% ipython --no-banner

In [1]: import numpy as np

In [2]: np.set_printoptions(precision=2, suppress=True, linewidth=140)

In [3]: F = np.load("out4.npy")

In [4]: print(F)
[[-0.9  -1.3   3.9  -1.5 ]
 [-1.7  -2.2   6.61 -0.4 ]
 [-1.2  -1.    2.99 -1.8 ]
 [-1.1   0.1  -0.32  0.1 ]
 [-1.9  -0.8   2.41  0.2 ]
 [ 0.1   2.2  -6.62  1.  ]
 [ 0.6   0.4  -1.22  0.1 ]
 [-0.1   0.1  -0.28 -0.8 ]
 [-1.3  -0.2   0.58  0.9 ]
 [ 1.   -0.9   2.7  -1.5 ]
 [-1.   -0.7   2.09 -0.8 ]
 [ 0.3  -0.2   0.58 -1.1 ]
 [-1.    1.1  -3.34  0.9 ]
 [ 1.1  -0.2   0.61 -0.1 ]
 [ 0.3   0.5  -1.55  0.9 ]
 [ 0.2  -2.6   7.81  0.  ]
 [ 0.3   0.7  -2.11 -1.3 ]
 [-0.8  -1.1   3.31 -2.  ]]

In [5]: round(np.log10(np.linalg.cond(F)))
Out[5]: 3

In [6]: np.linalg.cond(F) > 100
Out[6]: np.True_

In [7]: [round(float(x), 2) for x in np.linalg.svd(F, compute_uv=False)[:3]]
Out[7]: [15.94, 3.99, 3.61]

In [8]: X = np.load("arr.npy")

In [9]: X
Out[9]: 
array([[ 1,  0,  0,  0,  0],
       [-3,  1,  0,  0,  0],
       [-9, -9,  1,  0,  0],
       [-9, -7, -3,  1,  0],
       [-4, -2,  2,  2,  1]])

In [10]: np.einsum("ij,ji->", X, X)
Out[10]: np.int64(5)

In [11]: print(np.poly(X))
[  1.  -5.  10. -10.   5.  -1.]

In [12]: round(np.linalg.eigvals(X).sum().real, 2)
Out[12]: np.float64(5.0)

In [13]: print(np.einsum("ii->", X))
5

In [14]: np.round(np.linalg.det(2 * X), 2), np.round(np.linalg.det(X), 2)
Out[14]: (np.float64(32.0), np.float64(1.0))

In [15]: round(float(np.linalg.det(X[::-1])), 2)
Out[15]: 1.0

In [16]: np.sort(np.linalg.eigvals(X))
Out[16]: array([1., 1., 1., 1., 1.])

In [17]: print(np.linalg.matrix_rank(X - X[0, 0] * np.eye(5)))
4

In [18]: [int(np.linalg.matrix_rank(np.linalg.matrix_power(X, p))) for p in range(1, 6)]
Out[18]: [5, 5, 5, 5, 5]

In [19]: f, r1 = X[2], X[4]

In [20]: f @ r1
Out[20]: np.int64(56)

In [21]: pr = (f @ r1) / (f @ f) * f

In [22]: np.linalg.matrix_rank(np.outer(f, r1))
Out[22]: np.int64(1)

In [23]: pr
Out[23]: array([-3.09, -3.09,  0.34,  0.  ,  0.  ])

In [24]: print(np.outer(f, r1))
[[ 36  18 -18 -18  -9]
 [ 36  18 -18 -18  -9]
 [ -4  -2   2   2   1]
 [  0   0   0   0   0]
 [  0   0   0   0   0]]

In [25]: r1 - pr
Out[25]: array([-0.91,  1.09,  1.66,  2.  ,  1.  ])

In [26]: round(float(np.linalg.norm(f + r1) ** 2 + np.linalg.norm(f - r1) ** 2), 2)
Out[26]: 384.0

In [27]: A = np.load("data.npy")

In [28]: A
Out[28]: 
array([[ 2.,  1.,  2.,  0.,  0.],
       [ 1.,  2.,  1.,  0.,  0.],
       [ 2.,  0.,  2.,  0.,  0.],
       [ 0.,  0.,  0.,  3.,  1.],
       [ 0.,  0.,  0., -1., -3.]])

In [29]: Ac = F - F.mean(axis=0)

In [30]: vecs = np.linalg.svd(Ac)[2][:3]

In [31]: M2 = Ac - Ac @ vecs.T @ vecs

In [32]: print((Ac @ vecs.T).std(axis=0))
[3.58 0.94 0.76]

In [33]: np.round(M2.std(axis=0), 2) + 0
Out[33]: array([0., 0., 0., 0.])

In [34]: M2 = A / np.sqrt((A ** 2).mean(axis=1, keepdims=True))

In [35]: np.linalg.matrix_rank(M2) == np.linalg.matrix_rank(A)
Out[35]: np.True_

In [36]: A - A.mean(axis=1, keepdims=True)
Out[36]: 
array([[ 1. ,  0. ,  1. , -1. , -1. ],
       [ 0.2,  1.2,  0.2, -0.8, -0.8],
       [ 1.2, -0.8,  1.2, -0.8, -0.8],
       [-0.8, -0.8, -0.8,  2.2,  0.2],
       [ 0.8,  0.8,  0.8, -0.2, -2.2]])

In [37]: mat = np.load("block16.npy")

In [38]: mat
Out[38]: 
array([[ 0, -3,  1,  0],
       [ 3,  0, -1,  2],
       [-1,  1,  0, -1],
       [ 0, -2,  1,  0]])

In [39]: np.trace(mat)
Out[39]: np.int64(0)

In [40]: print(mat @ mat)
[[-10   1   3  -7]
 [  1 -14   5   1]
 [  3   5  -3   2]
 [ -7   1   2  -5]]

In [41]: np.allclose(mat, mat.T)
Out[41]: False

In [42]: np.sort(np.abs(np.linalg.eigvals(mat)))
Out[42]: array([0.25, 0.25, 3.99, 3.99])

In [43]: np.allclose(mat @ mat.T, mat.T @ mat)
Out[43]: True

In [44]: np.linalg.matrix_power(mat, 2)
Out[44]: 
array([[-10,   1,   3,  -7],
       [  1, -14,   5,   1],
       [  3,   5,  -3,   2],
       [ -7,   1,   2,  -5]])

In [45]: (mat - mat.T) / 2
Out[45]: 
array([[ 0., -3.,  1.,  0.],
       [ 3.,  0., -1.,  2.],
       [-1.,  1.,  0., -1.],
       [ 0., -2.,  1.,  0.]])

In [46]: round(np.linalg.det(mat.T), 2)
Out[46]: np.float64(1.0)

In [47]: np.round(np.linalg.eigvals(mat).sum().real, 2)
Out[47]: np.float64(-0.0)

In [48]: np.linalg.eigvals(mat)
Out[48]: array([-0.+3.99j, -0.-3.99j,  0.+0.25j,  0.-0.25j])

In [49]: np.round(np.poly(mat), 2) + 0
Out[49]: array([ 1.,  0., 16.,  0.,  1.])

In [50]: round(np.linalg.det(2 * mat), 2), np.round(np.linalg.det(mat), 2)
Out[50]: (np.float64(16.0), np.float64(1.0))
